$ python -q
>>> import numpy as np
>>> np.set_printoptions(precision=3, suppress=True, linewidth=160, sign=" ")
>>> feats = np.loadtxt("sample7.csv", delimiter=",")
>>> feats
array([[ 7.,  6.,  7., -2., -1.],
       [ 6.,  7.,  6.,  7., -2.],
       [ 7.,  6.,  7.,  6.,  7.],
       [-2.,  7.,  6.,  7.,  6.],
       [-1., -2.,  7.,  6.,  7.]])
>>> # symmetric
>>> Q, Rm = np.linalg.qr(feats)
>>> np.round(np.trace(Q @ Q.T), 3)
np.float64(5.0)
>>> np.abs(np.diag(Rm))
array([ 11.79 ,   8.972,   8.922,   7.029,   6.329])
>>> Q.shape, Rm.shape
((5, 5), (5, 5))
>>> Q @ Rm
array([[ 7.,  6.,  7., -2., -1.],
       [ 6.,  7.,  6.,  7., -2.],
       [ 7.,  6.,  7.,  6.,  7.],
       [-2.,  7.,  6.,  7.,  6.],
       [-1., -2.,  7.,  6.,  7.]])
>>> np.allclose(Rm.T @ Rm, feats.T @ feats)
True
>>> Rm
array([[-11.79 ,  -9.669,  -9.754,  -4.241,  -0.933],
       [  0.   ,  -8.972,  -6.652,  -7.689,  -4.567],
       [  0.   ,   0.   ,  -8.922,  -6.891,  -8.464],
       [  0.   ,   0.   ,   0.   ,   7.029,   2.362],
       [  0.   ,   0.   ,   0.   ,   0.   ,  -6.329]])
>>> evals, vecs = np.linalg.eig(Rm)
>>> np.sort(np.linalg.eigvals(np.linalg.inv(Rm)))
array([-0.158, -0.112, -0.111, -0.085,  0.142])
>>> Rm @ vecs[:, 0] - evals[0] * vecs[:, 0]
array([ 0.,  0.,  0.,  0.,  0.])
>>> evals, vecs = np.linalg.eigh(feats)
>>> x0 = np.array([3, 4, 0, 5, -2])
>>> np.linalg.eigvalsh(feats[1:, 1:])
array([-4.601,  0.877,  9.123, 22.601])
>>> vecs * np.maximum(evals, 0) @ vecs.T
array([[ 8.523,  5.159,  5.647, -0.63 , -0.844],
       [ 5.159,  8.872,  5.574,  5.294, -0.63 ],
       [ 5.647,  5.574,  9.181,  5.574,  5.647],
       [-0.63 ,  5.294,  5.574,  8.872,  5.159],
       [-0.844, -0.63 ,  5.647,  5.159,  8.523]])
>>> (np.sign(vecs[:, -1].round(6)) == np.sign(vecs[0, -1].round(6))).astype(int)
array([ 1,  1,  1,  1,  1])
>>> m1 = np.load("case19.npy")
>>> m1
array([[-3., -2.,  0.,  0.],
       [-2.,  1., -2.,  0.],
       [ 0., -2.,  3., -2.],
       [ 0.,  0., -2.,  1.]])
>>> # equal to its transpose
>>> evals, vecs = np.linalg.eig(m1)
>>> evals
array([-3.934,  5.09 ,  1.484, -0.64 ])
>>> np.sort(np.linalg.eigvals(m1.T))
array([-3.934, -0.64 ,  1.484,  5.09 ])
>>> np.sort(np.linalg.eigvals(m1 @ m1))
array([  0.409,   2.201,  15.479,  25.911])
>>> np.sort(np.linalg.eigvals(np.linalg.inv(m1)))
array([-1.564, -0.254,  0.196,  0.674])
>>> round(np.prod(evals), 3)
np.float64(19.0)
>>> evals, vecs = np.linalg.eigh(m1)
>>> x0 = np.array([2, 5, 6, 4])
>>> round(x0 @ m1 @ x0 / (x0 @ x0), 3), round(evals[0], 3), round(float(evals[-1]), 3)
(np.float64(-1.469), np.float64(-3.934), 5.09)
>>> np.abs(m1).sum(axis=1).max(), round(float(np.abs(evals).max()), 3)
(np.float64(7.0), 5.09)
>>> vecs * np.abs(evals) @ vecs.T
array([[ 3.425,  0.826,  0.755,  0.135],
       [ 0.826,  2.527, -1.303,  0.484],
       [ 0.755, -1.303,  3.559, -1.438],
       [ 0.135,  0.484, -1.438,  1.637]])
>>> vecs * np.maximum(evals, 0) @ vecs.T
array([[ 0.212, -0.587,  0.377,  0.068],
       [-0.587,  1.764, -1.651,  0.242],
       [ 0.377, -1.651,  3.279, -1.719],
       [ 0.068,  0.242, -1.719,  1.318]])
